$ python3 -q
>>> import numpy as np
>>> from numpy import linalg as LA
>>> np.set_printoptions(precision=1, suppress=True, linewidth=160, legacy="1.25")
>>> def tidy(a):
...     return np.round(a, 1) + 0
... 
>>> K = np.loadtxt("sample19.csv", delimiter=",")
>>> tidy(K)
array([[-0.2,  0.1,  1. ],
       [ 0.1,  1. , -0.1],
       [ 1. , -0.1,  0.2]])
>>> x = np.array([-1, 0, 0])
>>> target = K @ x
>>> beta, lr = np.zeros(3), 1 / LA.norm(K, 2) ** 2
>>> for i in range(10):
...     beta -= lr * K.T @ (K @ beta - target)
...     if i % 2 == 0: print(i, round(LA.norm(K @ beta - target), 1))
... 
0 0.0
2 0.0
4 0.0
6 0.0
8 0.0
>>> tidy(LA.cond(K))
1.0
>>> tidy(beta)
array([-1.,  0.,  0.])
>>> vals, vecs = LA.eigh(K)
>>> tidy(vals.sum()), tidy(np.trace(K))
(1.0, 1.0)
>>> tidy(LA.svd(K, compute_uv=False))
array([1., 1., 1.])
>>> np.unique(vals.round(6) + 0, return_counts=True)[1]
array([1, 2])
>>> rng = np.random.default_rng(50)
>>> labels = rng.permutation(3)
>>> labels
array([0, 2, 1])
>>> Y = K[labels][:, labels]
>>> tidy(np.diag(Y))
array([-0.2,  0.2,  1. ])
>>> tidy(np.sort(np.abs(LA.eigvals(Y))))
array([1., 1., 1.])
>>> tidy(LA.det(Y)), tidy(LA.det(K[labels]))
(-1.0, 1.0)
>>> np.allclose(Y, K)
False
>>> O, _ = LA.qr(np.array([[-0.6, -0.4, -1.5, -1.5, 0.2, 2.0, 0.1],
...     [-0.3, -0.2, 0.4, -1.1, -0.8, -0.7, -0.7],
...     [-0.4, 0.8, 0.5, -1.1, -1.3, 0.3, 0.9],
...     [-1.9, 0.8, -0.4, 0.3, -0.5, -1.3, -0.7],
...     [0.0, -0.4, 0.0, -0.6, -0.3, 1.0, 0.2],
...     [0.6, 0.5, 1.4, 0.1, -0.1, -0.3, -1.6],
...     [-0.8, 1.3, 0.1, -1.2, 0.2, 0.1, -0.6]]))
>>> mat = O[:, :7]
>>> tidy(mat)
array([[-0.3, -0.4,  0.5,  0.5, -0.1,  0.2, -0.5],
       [-0.1, -0.2, -0.6,  0.5, -0.2, -0.5, -0.1],
       [-0.2,  0.4, -0.1,  0.4,  0.8,  0.1,  0. ],
       [-0.8,  0. , -0.3, -0.4,  0. ,  0.2, -0.1],
       [ 0. , -0.2, -0.3,  0.3, -0.1,  0.7,  0.5],
       [ 0.3,  0.5, -0.3,  0.1, -0.3,  0.4, -0.6],
       [-0.4,  0.6,  0.3,  0.3, -0.5, -0.1,  0.3]])
>>> tidy(LA.norm(mat, 1)), tidy(LA.norm(mat, np.inf))
(2.5, 2.5)
>>> tidy(LA.norm(mat) ** 2 / LA.norm(mat, 2) ** 2)
7.0
>>> tidy(LA.norm(mat[4] - mat[0]))
1.4
>>> x = np.array([-1, -2, -3, 1, -2, 0, 1])
>>> h1 = np.maximum(mat @ x, 0)
>>> np.flatnonzero(h1 > 1e-9)
array([1, 3, 4])
>>> tidy(np.tanh(mat @ x))
array([-0.2,  1. , -0.9,  0.8,  1. , -0.1, -0.3])
>>> tidy(h1)
array([0. , 3.2, 0. , 1.2, 2.4, 0. , 0. ])
>>> tidy(mat.T @ h1)
array([-1.4, -1.3, -2.9,  1.8, -0.8,  0.2,  0.9])
>>> Y = LA.inv(mat)
>>> tidy(LA.slogdet(mat)[0])
1.0
>>> tidy(LA.cond(mat))
1.0
>>> tidy(LA.inv(Y))
array([[-0.3, -0.4,  0.5,  0.5, -0.1,  0.2, -0.5],
       [-0.1, -0.2, -0.6,  0.5, -0.2, -0.5, -0.1],
       [-0.2,  0.4, -0.1,  0.4,  0.8,  0.1,  0. ],
       [-0.8,  0. , -0.3, -0.4,  0. ,  0.2, -0.1],
       [ 0. , -0.2, -0.3,  0.3, -0.1,  0.7,  0.5],
       [ 0.3,  0.5, -0.3,  0.1, -0.3,  0.4, -0.6],
       [-0.4,  0.6,  0.3,  0.3, -0.5, -0.1,  0.3]])
>>> tidy(Y)
array([[-0.3, -0.1, -0.2, -0.8,  0. ,  0.3, -0.4],
       [-0.4, -0.2,  0.4,  0. , -0.2,  0.5,  0.6],
       [ 0.5, -0.6, -0.1, -0.3, -0.3, -0.3,  0.3],
       [ 0.5,  0.5,  0.4, -0.4,  0.3,  0.1,  0.3],
       [-0.1, -0.2,  0.8,  0. , -0.1, -0.3, -0.5],
       [ 0.2, -0.5,  0.1,  0.2,  0.7,  0.4, -0.1],
       [-0.5, -0.1,  0. , -0.1,  0.5, -0.6,  0.3]])
>>> (np.abs(Y) > 1e-9).astype(int)
array([[1, 1, 1, 1, 0, 1, 1],
       [1, 1, 1, 1, 1, 1, 1],
       [1, 1, 1, 1, 1, 1, 1],
       [1, 1, 1, 1, 1, 1, 1],
       [1, 1, 1, 1, 1, 1, 1],
       [1, 1, 1, 1, 1, 1, 1],
       [1, 1, 1, 1, 1, 1, 1]])
>>> tidy(mat @ Y)
array([[1., 0., 0., 0., 0., 0., 0.],
       [0., 1., 0., 0., 0., 0., 0.],
       [0., 0., 1., 0., 0., 0., 0.],
       [0., 0., 0., 1., 0., 0., 0.],
       [0., 0., 0., 0., 1., 0., 0.],
       [0., 0., 0., 0., 0., 1., 0.],
       [0., 0., 0., 0., 0., 0., 1.]])
>>> x = np.array([2, 1, 0, 2, 1, 3, 1])
>>> tidy(np.sort(np.abs(np.degrees(np.angle(LA.eigvals(mat))))))
array([  0. ,  71.5,  71.5, 106.7, 106.7, 133.7, 133.7])
>>> 7 - LA.matrix_rank(mat - np.eye(7), tol=1e-8)
1
>>> J = np.load("mat.npy")
>>> tidy(J)
array([[-0.4, -0.2,  0.3, -0.8, -0.1],
       [-0.6, -0.2,  0.3,  0.6, -0.5],
       [-0.6,  0.7, -0.1,  0.1,  0.4],
       [-0.2, -0.3, -0.2, -0.1,  0. ],
       [ 0.2,  0.6, -0.1, -0.2, -0.7],
       [ 0.3,  0.2,  0.8,  0.1,  0.2]])
>>> f = np.array([0, 2, 1])
>>> tidy(np.convolve(J[4], f))
array([ 0. ,  0.4,  1.3,  0.5, -0.5, -1.7, -0.7])
>>> tidy(np.correlate(J[4], J[1], "full"))
array([-0.1, -0.2,  0.4,  0.2,  0. , -0.8, -0.2,  0.2,  0.4])
>>> tidy(np.cross(J[4, :3], J[1, :3]))
array([0.2, 0. , 0.3])
>>> x = np.array([1, 3, 0, -1, 0])
>>> h1 = np.maximum(J @ x, 0)
>>> tidy(h1)
array([0. , 0. , 1.4, 0. , 2.1, 0.8])
>>> np.flatnonzero(h1 > 1e-9)
array([2, 4, 5])
>>> tidy(J.T @ h1)
array([-0.2,  2.4,  0.4, -0.3, -0.8])
>>> tidy(LA.norm(J, axis=0))
array([1., 1., 1., 1., 1.])
>>> tidy(LA.pinv(J))
array([[-0.4, -0.6, -0.6, -0.2,  0.2,  0.3],
       [-0.2, -0.2,  0.7, -0.3,  0.6,  0.2],
       [ 0.3,  0.3, -0.1, -0.2, -0.1,  0.8],
       [-0.8,  0.6,  0.1, -0.1, -0.2,  0.1],
       [-0.1, -0.5,  0.4,  0. , -0.7,  0.2]])
>>> tidy(J @ J.T)
array([[ 1. ,  0. ,  0. ,  0.1,  0. ,  0.1],
       [ 0. ,  1. ,  0. ,  0.1,  0. ,  0. ],
       [ 0. ,  0. ,  1. , -0.1,  0. ,  0. ],
       [ 0.1,  0.1, -0.1,  0.2, -0.2, -0.3],
       [ 0. ,  0. ,  0. , -0.2,  1. , -0.1],
       [ 0.1,  0. ,  0. , -0.3, -0.1,  0.9]])
>>> feats = np.load("out9.npy")
>>> feats
array([[ 4,  2,  0,  4,  4,  0,  3,  3],
       [ 5,  5,  0,  5,  1,  1,  4,  1],
       [ 5,  5,  2,  0,  4,  4,  5,  3],
       [ 5,  1,  2,  3,  5,  5,  4,  1],
       [ 4,  0,  2,  4,  4,  0,  4,  2],
       [ 2,  4,  4,  1,  3,  0,  2,  2],
       [29, 27,  0, 29,  9,  5, 23,  8]])
>>> # row 6 is much longer than the rest
>>> U, sigma, VT = LA.svd(feats)
>>> vecs = VT[:(sigma > 1e-8).sum()]
>>> x = feats[3] + 4 * feats[4] + rng.integers(2) * np.eye(8)[7]
>>> x
array([21.,  1., 10., 19., 21.,  5., 20., 10.])
>>> np.allclose(vecs.T @ vecs @ x, x)
False
>>> LA.matrix_rank(np.vstack([feats, x]))
7
>>> X = np.loadtxt("w.csv", delimiter=",")
>>> X
array([[11.,  3.,  4.,  2.],
       [-6.,  2., -2.,  0.],
       [-6., -3., -3., -6.],
       [14.,  7.,  6.,  5.]])
>>> def softmax(z):
...     e = np.exp(z - z.max(axis=-1, keepdims=True))
...     return e / e.sum(axis=-1, keepdims=True)
... 
>>> tidy(softmax(X[1]))
array([0. , 0.9, 0. , 0.1])
>>> tidy(softmax(X[1] + 4))
array([0. , 0.9, 0. , 0.1])
>>> tidy(softmax(X).sum(axis=1))
array([1., 1., 1., 1.])
>>> tidy(softmax(10 * X[1]))
array([0., 1., 0., 0.])
>>> att = X @ X.T / np.sqrt(4)
>>> softmax(att).round(6).argmax(axis=1)
array([3, 1, 2, 3])
>>> tidy(softmax(att)[1] @ X)
array([-6. ,  1.9, -2. , -0.1])
>>> tidy(softmax(att))
array([[0., 0., 0., 1.],
       [0., 1., 0., 0.],
       [0., 0., 1., 0.],
       [0., 0., 0., 1.]])
>>> Y = X + rng.integers(-2, 3, (4, 3)) @ rng.integers(-2, 3, (3, 4))
>>> Y
array([[  9.,   1.,   8.,   6.],
       [-10.,   2.,   0.,   3.],
       [ -6.,  -4.,  -6.,  -7.],
       [ 14.,  -1.,   0.,   6.]])
>>> LA.matrix_rank(Y - X, tol=1e-8)
3
>>> tidy(LA.svd(Y - X, compute_uv=False))
array([10.5,  7.9,  2.7,  0. ])
>>> m1 = np.loadtxt("dump.csv", delimiter=",")
>>> m1
array([[ 0.,  1., -2.,  1.,  1., -2.,  3., -1.],
       [ 1.,  0.,  0.,  0.,  0.,  0.,  0.,  0.],
       [-2.,  0.,  0.,  0.,  0.,  0.,  0.,  0.],
       [ 1.,  0.,  0.,  0.,  0.,  0.,  0.,  0.],
       [ 1.,  0.,  0.,  0.,  0.,  0.,  0.,  0.],
       [-2.,  0.,  0.,  0.,  0.,  0.,  0.,  0.],
       [ 3.,  0.,  0.,  0.,  0.,  0.,  0.,  0.],
       [-1.,  0.,  0.,  0.,  0.,  0.,  0.,  0.]])
>>> vals, vecs = LA.eigh(m1)
>>> x = np.array([2, 2, -2, 3, 1, -1, -1, -2])
>>> tidy(x @ m1 @ x / (x @ x)), tidy(vals[0]), tidy(vals[-1])
(1.6, -4.6, 4.6)
>>> tidy(vecs * np.abs(vals) @ vecs.T)
array([[ 4.6,  0. ,  0. ,  0. ,  0. ,  0. ,  0. ,  0. ],
       [ 0. ,  0.2, -0.4,  0.2,  0.2, -0.4,  0.7, -0.2],
       [ 0. , -0.4,  0.9, -0.4, -0.4,  0.9, -1.3,  0.4],
       [ 0. ,  0.2, -0.4,  0.2,  0.2, -0.4,  0.7, -0.2],
       [ 0. ,  0.2, -0.4,  0.2,  0.2, -0.4,  0.7, -0.2],
       [ 0. , -0.4,  0.9, -0.4, -0.4,  0.9, -1.3,  0.4],
       [ 0. ,  0.7, -1.3,  0.7,  0.7, -1.3,  2. , -0.7],
       [ 0. , -0.2,  0.4, -0.2, -0.2,  0.4, -0.7,  0.2]])
>>> tidy(vecs * np.maximum(vals, 0) @ vecs.T)
array([[ 2.3,  0.5, -1. ,  0.5,  0.5, -1. ,  1.5, -0.5],
       [ 0.5,  0.1, -0.2,  0.1,  0.1, -0.2,  0.3, -0.1],
       [-1. , -0.2,  0.4, -0.2, -0.2,  0.4, -0.7,  0.2],
       [ 0.5,  0.1, -0.2,  0.1,  0.1, -0.2,  0.3, -0.1],
       [ 0.5,  0.1, -0.2,  0.1,  0.1, -0.2,  0.3, -0.1],
       [-1. , -0.2,  0.4, -0.2, -0.2,  0.4, -0.7,  0.2],
       [ 1.5,  0.3, -0.7,  0.3,  0.3, -0.7,  1. , -0.3],
       [-0.5, -0.1,  0.2, -0.1, -0.1,  0.2, -0.3,  0.1]])
